In [1]: import numpy as np

In [2]: import numpy.linalg as la

In [3]: np.set_printoptions(precision=2, suppress=True, linewidth=200)

In [4]: X = np.loadtxt("a.csv", delimiter=",")

In [5]: print(X)
[[5. 1. 0. 0. 0. 0. 0. 0. 0. 0. 0. 0. 0. 0.]
 [0. 5. 1. 0. 0. 0. 0. 0. 0. 0. 0. 0. 0. 0.]
 [0. 0. 5. 1. 0. 0. 0. 0. 0. 0. 0. 0. 0. 0.]
 [0. 0. 0. 5. 1. 0. 0. 0. 0. 0. 0. 0. 0. 0.]
 [0. 0. 0. 0. 5. 1. 0. 0. 0. 0. 0. 0. 0. 0.]
 [0. 0. 0. 0. 0. 5. 1. 0. 0. 0. 0. 0. 0. 0.]
 [0. 0. 0. 0. 0. 0. 5. 1. 0. 0. 0. 0. 0. 0.]
 [0. 0. 0. 0. 0. 0. 0. 5. 1. 0. 0. 0. 0. 0.]
 [0. 0. 0. 0. 0. 0. 0. 0. 5. 1. 0. 0. 0. 0.]
 [0. 0. 0. 0. 0. 0. 0. 0. 0. 5. 1. 0. 0. 0.]
 [0. 0. 0. 0. 0. 0. 0. 0. 0. 0. 5. 1. 0. 0.]
 [0. 0. 0. 0. 0. 0. 0. 0. 0. 0. 0. 5. 1. 0.]
 [0. 0. 0. 0. 0. 0. 0. 0. 0. 0. 0. 0. 5. 1.]
 [0. 0. 0. 0. 0. 0. 0. 0. 0. 0. 0. 0. 0. 5.]]

In [6]: Q, r_ = la.qr(X)

In [7]: print(abs(r_[0, 0]), round(la.norm(X[:, 0]), 2))
5.0 5.0

In [8]: x0 = np.array([-1, 2, 3, -2, -2, 0, 1, 3, -3, -3, -3, -3, 3, -3])

In [9]: y = X @ x0

In [10]: beta, lr = np.zeros(14), 1 / la.norm(X, 2) ** 2

In [11]: for i in range(30):
    ...:     beta -= lr * X.T @ (X @ beta - y)
    ...:     if i % 5 == 0: print(i, round(la.norm(X @ beta - y), 2))
    ...: 
0 13.11
5 0.31
10 0.01
15 0.0
20 0.0
25 0.0

In [12]: print(round(float(la.cond(X)), 2))
1.49

In [13]: print(beta.round(2) + 0)
[-1.  2.  3. -2. -2.  0.  1.  3. -3. -3. -3. -3.  3. -3.]

In [14]: print([int(la.matrix_rank(la.matrix_power(X, p))) for p in range(1, 15)])
[14, 14, 14, 14, 14, 14, 14, 14, 14, 14, 14, 14, 14, 14]

In [15]: M = np.loadtxt("block3.csv", delimiter=",")

In [16]: print(M)
[[21. 21. 12. 12.]
 [ 0.  7.  0.  4.]
 [21. 21.  0.  0.]
 [ 0.  7.  0.  0.]]

In [17]: other = M[0, 0] * M[1:] - np.outer(M[1:, 0], M[0])

In [18]: print(other)
[[   0.  147.    0.   84.]
 [   0.    0. -252. -252.]
 [   0.  147.    0.    0.]]

In [19]: print(la.matrix_rank(other), la.matrix_rank(M))
3 4

In [20]: print(np.flatnonzero(~other.round(6).any(axis=1)))
[]

In [21]: print(np.diff(M, axis=0))
[[-21. -14. -12.  -8.]
 [ 21.  14.   0.  -4.]
 [-21. -14.   0.   0.]]

In [22]: print(M.shape)
(4, 4)

In [23]: K = np.loadtxt("case7.csv", delimiter=",")

In [24]: print(K.round(2) + 0)
[[  4.26  -1.36  11.37   0.89   4.46  -2.18  -3.2    4.8   -7.71  -0.86   2.44  -2.02   6.28  -9.02  -0.92]
 [ -0.47   2.57   2.93  11.65  -6.4    1.72  -5.78  -3.9  -10.77   0.33   3.15  -3.02   2.55   3.19   2.11]
 [ -4.41   2.66  -9.58   5.18  -7.67   3.02   0.13  -6.71   1.94   1.01  -0.75   0.41  -4.81  10.46   1.99]
 [  3.98  -0.88  11.3    2.73   3.21  -1.8   -3.99   3.94  -9.09  -0.77   2.84  -2.42   6.4   -8.07  -0.53]
 [  4.05  -0.98  11.33   2.36   3.47  -1.88  -3.84   4.12  -8.83  -0.79   2.76  -2.34   6.39  -8.28  -0.61]
 [  1.89  -3.07   0.77 -11.58   7.99  -2.47   4.84   5.56   8.43  -0.62  -2.41   2.41  -0.52  -6.22  -2.45]
 [ -4.49   2.38 -10.33   3.67  -7.01   2.87   0.97  -6.38   3.56   1.    -1.23   0.86  -5.35  10.36   1.75]
 [ -4.19   1.21 -11.38  -1.47  -4.08   2.07   3.46  -4.54   8.16   0.83  -2.57   2.15  -6.34   8.75   0.8 ]
 [ -1.41   2.93   0.52  11.75  -7.53   2.24  -5.23  -5.04  -9.36   0.53   2.7   -2.66   1.24   5.23   2.36]
 [  4.49  -2.07  10.87  -2.17   6.26  -2.69  -1.75   5.95  -5.05  -0.97   1.67  -1.27   5.76 -10.08  -1.5 ]
 [ -4.04   3.04  -7.74   7.66  -8.49   3.13  -1.4   -6.98  -1.11   0.99   0.16  -0.43  -3.61  10.13   2.32]
 [ -4.24   2.89  -8.66   6.56  -8.18   3.1   -0.7   -6.91   0.31   1.01  -0.26  -0.04  -4.2   10.36   2.19]
 [ -4.39   1.65 -11.26   0.31  -5.21   2.4    2.66  -5.29   6.72   0.91  -2.16   1.74  -6.13   9.52   1.16]
 [ -1.6    2.99   0.02  11.7   -7.72   2.33  -5.08  -5.25  -9.01   0.57   2.59  -2.56   0.96   5.63   2.4 ]
 [  2.16  -3.13   1.54 -11.4    8.22  -2.6    4.57   5.83   7.82  -0.67  -2.22   2.25  -0.09  -6.78  -2.49]
 [ -4.43   2.61  -9.74   4.88  -7.55   2.99   0.3   -6.65   2.27   1.01  -0.85   0.5   -4.93  10.46   1.95]
 [  4.05  -0.98  11.33   2.37   3.47  -1.88  -3.84   4.12  -8.83  -0.79   2.76  -2.34   6.39  -8.28  -0.61]
 [  2.08  -3.12   1.31 -11.46   8.16  -2.56   4.65   5.75   8.01  -0.66  -2.27   2.3   -0.22  -6.62  -2.48]
 [ -3.4    0.14 -10.69  -5.28  -1.25   1.16   4.94  -2.51  10.67   0.59  -3.28   2.88  -6.27   6.34  -0.05]
 [ -3.28   0.02 -10.53  -5.67  -0.93   1.05   5.08  -2.27  10.88   0.56  -3.34   2.94  -6.22   6.02  -0.14]
 [  3.74  -0.55  11.1    3.9    2.35  -1.52  -4.44   3.32  -9.86  -0.69   3.05  -2.64   6.38  -7.35  -0.27]
 [ -2.22   3.14  -1.69  11.36  -8.26   2.62  -4.51  -5.88  -7.7    0.69   2.18  -2.22   0.     6.89   2.5 ]]

In [25]: left, s, Vt = la.svd(K)

In [26]: print(s.round(2) + 0)
[73.81 57.89  0.    0.    0.    0.    0.    0.    0.    0.    0.    0.    0.    0.    0.  ]

In [27]: other = left[:, :2] @ np.diag(s[:2]) @ Vt[:2]

In [28]: print(round(float(la.norm(K - other, 2)), 2), np.round(s[2], 2))
0.0 0.0

In [29]: print(round(np.abs(K - other).max(), 2))
0.0

In [30]: print(la.matrix_rank(K, rtol=0.05))
2

In [31]: print(la.matrix_rank(other))
2
